% python3 -q
>>> import numpy as np
>>> from numpy import linalg as LA
>>> np.set_printoptions(suppress=True, linewidth=200)
>>> rd = lambda a: np.round(a, 2) + 0
>>> M = np.load("case3.npy")
>>> M
array([[0, 0, 0, 1, 0],
       [0, 0, 1, 0, 0],
       [0, 1, 0, 0, 0],
       [1, 0, 0, 0, 0],
       [0, 0, 0, 0, 1]])
>>> # a transition matrix
>>> r0 = np.array([0, 2, 2, 5, 1])
>>> out = M + np.outer(r0, np.eye(5)[0])
>>> out
array([[0., 0., 0., 1., 0.],
       [2., 0., 1., 0., 0.],
       [2., 1., 0., 0., 0.],
       [6., 0., 0., 0., 0.],
       [1., 0., 0., 0., 1.]])
>>> LA.matrix_rank(LA.inv(out) - LA.inv(M), tol=1e-8)
np.int64(1)
>>> mat = np.load("test8.npy")
>>> mat
array([[ 0.,  3.,  0.,  0.,  0.],
       [ 3.,  2.,  3.,  0.,  0.],
       [ 0.,  3.,  2.,  3.,  0.],
       [ 0.,  0.,  3., -2.,  3.],
       [ 0.,  0.,  0.,  3., -1.]])
>>> x0 = np.array([1, 2, 0, 1, 2])
>>> rhs = mat @ x0
>>> beta, lr = np.zeros(5), 1 / LA.norm(mat, 2) ** 2
>>> for i in range(6):
...     beta -= lr * mat.T @ (mat @ beta - rhs)
...     if i % 1 == 0: print(i, round(LA.norm(mat @ beta - rhs), 2))
... 
0 2.19
1 1.81
2 1.5
3 1.25
4 1.05
5 0.88
>>> rd(beta)
array([0.19, 1.77, 1.13, 0.47, 0.44])
>>> w, V = LA.eigh(mat)
>>> x0 = np.array([-6, 3, 1, -9, -7])
>>> np.abs(mat).sum(axis=1).max(), rd(np.abs(w).max())
(np.float64(8.0), np.float64(6.34))
>>> Q = mat.astype(float).copy()
>>> for j in range(5):
...     Q[:, j] -= Q[:, :j] @ (Q[:, :j].T @ Q[:, j])
...     Q[:, j] /= LA.norm(Q[:, j])
... 
>>> rd(Q.T @ Q)
array([[1., 0., 0., 0., 0.],
       [0., 1., 0., 0., 0.],
       [0., 0., 1., 0., 0.],
       [0., 0., 0., 1., 0.],
       [0., 0., 0., 0., 1.]])
>>> rd(Q)
array([[ 0.  ,  0.71, -0.3 , -0.43,  0.47],
       [ 1.  ,  0.  ,  0.  ,  0.  ,  0.  ],
       [ 0.  ,  0.71,  0.3 ,  0.43, -0.47],
       [ 0.  ,  0.  ,  0.9 , -0.29,  0.31],
       [ 0.  ,  0.  ,  0.  ,  0.73,  0.68]])
>>> rd(Q.T @ mat)
array([[ 3.  ,  2.  ,  3.  ,  0.  ,  0.  ],
       [ 0.  ,  4.24,  1.41,  2.12,  0.  ],
       [ 0.  ,  0.  ,  3.32, -0.9 ,  2.71],
       [ 0.  ,  0.  ,  0.  ,  4.08, -1.6 ],
       [ 0.  ,  0.  ,  0.  ,  0.  ,  0.26]])
>>> LA.norm(mat, axis=1).argmax()
np.int64(1)
>>> J = np.array([[0, 0, 7, -3, -1],
...     [-1, 0, 0, 7, -3],
...     [-3, -1, 0, 0, 7],
...     [7, -3, -1, 0, 0],
...     [0, 7, -3, -1, 0]])
>>> Q, V = LA.qr(J[:, :1])[0], LA.qr(J[:, 1:])[0]
>>> sigma = LA.svd(Q.T @ V, compute_uv=False)
>>> rd(LA.norm(Q @ Q.T - V @ V.T, 2))
np.float64(1.0)
>>> rd(sigma)
array([0.71])
>>> (sigma > 0.9).sum()
np.int64(0)
>>> E = np.load("out15.npy")
>>> E
array([[ 1,  3, -3,  0, -2, -2],
       [-2,  2,  1,  1,  1,  0],
       [-1, -3, -2, -3,  1,  0],
       [-1,  3, -3,  2, -1, -2],
       [ 0, -1,  0,  1,  1, -3],
       [ 2,  1,  2,  2, -3, -3]])
>>> x0 = np.array([1, 3, 3, 3, 3, 2])
>>> rhs = E @ x0
>>> beta, lr = np.zeros(6), 1 / LA.norm(E, 2) ** 2
>>> for i in range(4):
...     beta -= lr * E.T @ (E @ beta - rhs)
...     if i % 1 == 0: print(i, round(LA.norm(E @ beta - rhs), 2))
... 
0 17.31
1 11.65
2 8.21
3 6.1
>>> rd(LA.cond(E))
np.float64(8.03)
>>> rd(beta)
array([-0.6 ,  1.92,  2.99,  2.24,  0.66,  1.42])
>>> x0 = np.array([1, 5, -1, -1, 2, -5])
>>> rhs = E @ x0
>>> rhs
array([25,  8, -9, 23, 11, 12])
>>> rd(LA.solve(E.T, E[5]))
array([0., 0., 0., 0., 0., 1.])
>>> rd(LA.solve(E, E[:, 5]))
array([0., 0., 0., 0., 0., 1.])
>>> out = LA.inv(J)
>>> rd(LA.inv(out))
array([[ 0.,  0.,  7., -3., -1.],
       [-1.,  0.,  0.,  7., -3.],
       [-3., -1.,  0.,  0.,  7.],
       [ 7., -3., -1.,  0.,  0.],
       [ 0.,  7., -3., -1.,  0.]])
>>> rd(LA.slogdet(J)[0])
np.float64(1.0)
>>> (np.abs(out) > 1e-9).astype(int)
array([[1, 1, 1, 1, 1],
       [1, 1, 1, 1, 1],
       [1, 1, 1, 1, 1],
       [1, 1, 1, 1, 1],
       [1, 1, 1, 1, 1]])
>>> np.allclose(out, J.T)
False
>>> out = np.array([[-4, 5, -5, -2],
...     [1, -2, 3, -1],
...     [5, 0, -2, 3],
...     [-1, 4, -4, 5],
...     [1, 1, -2, 3],
...     [5, -3, 1, -2],
...     [3, 3, 2, -5],
...     [5, 2, -1, 3],
...     [-2, 2, 0, -3],
...     [5, -4, -1, -1],
...     [0, -1, -3, 0],
...     [-1, -5, 0, -4]])
>>> arr = out.T @ out
>>> arr
array([[133, -40,  16,  15],
       [-40, 114, -41,  30],
       [ 16, -41,  74, -39],
       [ 15,  30, -39, 112]])
>>> Q, V = LA.qr(mat[:, :1])[0], LA.qr(mat[:, 1:])[0]
>>> sigma = LA.svd(Q.T @ V, compute_uv=False)
>>> rd(LA.norm(Q @ Q.T - V @ V.T, 2))
np.float64(1.0)
>>> t3 = np.stack([arr, -1 * arr, arr[::-1]])
>>> LA.matrix_rank(t3.reshape(3, -1))
np.int64(2)
>>> t3.shape
(3, 4, 4)
>>> np.einsum("bij,cij->bc", t3, t3)
array([[ 61071, -61071, -15334],
       [-61071,  61071,  15334],
       [-15334,  15334,  61071]])
>>> LA.matrix_rank(t3)
array([4, 4, 4])
>>> (t3 @ arr.T).shape
(3, 4, 4)
>>> w, V = LA.eigh(M)
>>> rd(LA.eigvalsh(M @ M))
array([1., 1., 1., 1., 1.])
>>> rd(LA.svd(M, compute_uv=False))
array([1., 1., 1., 1., 1.])
>>> rd(V @ np.diag(w) @ V.T)
array([[0., 0., 0., 1., 0.],
       [0., 0., 1., 0., 0.],
       [0., 1., 0., 0., 0.],
       [1., 0., 0., 0., 0.],
       [0., 0., 0., 0., 1.]])
>>> np.unique(w.round(6) + 0, return_counts=True)[1]
array([2, 3])
>>> w
array([-1., -1.,  1.,  1.,  1.])
>>> rd(V.T @ V)
array([[1., 0., 0., 0., 0.],
       [0., 1., 0., 0., 0.],
       [0., 0., 1., 0., 0.],
       [0., 0., 0., 1., 0.],
       [0., 0., 0., 0., 1.]])
>>> rd(LA.eigvalsh(M + 5 * np.eye(5)))
array([4., 4., 6., 6., 6.])
>>> rd(V.T @ M @ V)
array([[-1.,  0.,  0.,  0.,  0.],
       [ 0., -1.,  0.,  0.,  0.],
       [ 0.,  0.,  1.,  0.,  0.],
       [ 0.,  0.,  0.,  1.,  0.],
       [ 0.,  0.,  0.,  0.,  1.]])
>>> W0 = np.load("sample5.npy")
>>> W0
array([[34, 34, 25, 32, 26, 13, 18, 24],
       [34, 54, 36, 41, 31, 29, 18, 26],
       [25, 36, 37, 22, 18, 25, 10, 28],
       [32, 41, 22, 45, 34, 13, 15, 18],
       [26, 31, 18, 34, 34, 11, 18, 15],
       [13, 29, 25, 13, 11, 25,  8, 18],
       [18, 18, 10, 15, 18,  8, 24, 10],
       [24, 26, 28, 18, 15, 18, 10, 33]])
>>> rng = np.random.default_rng(684460)
>>> lab = rng.permutation(8)
>>> lab
array([2, 1, 0, 5, 6, 4, 3, 7])
>>> out = W0[lab][:, lab]
>>> out
array([[37, 36, 25, 25, 10, 18, 22, 28],
       [36, 54, 34, 29, 18, 31, 41, 26],
       [25, 34, 34, 13, 18, 26, 32, 24],
       [25, 29, 13, 25,  8, 11, 13, 18],
       [10, 18, 18,  8, 24, 18, 15, 10],
       [18, 31, 26, 11, 18, 34, 34, 15],
       [22, 41, 32, 13, 15, 34, 45, 18],
       [28, 26, 24, 18, 10, 15, 18, 33]])
>>> rd(np.sort(np.abs(LA.eigvals(out))))
array([  0.71,   1.42,   4.37,   6.35,  15.3 ,  18.68,  38.9 , 200.27])
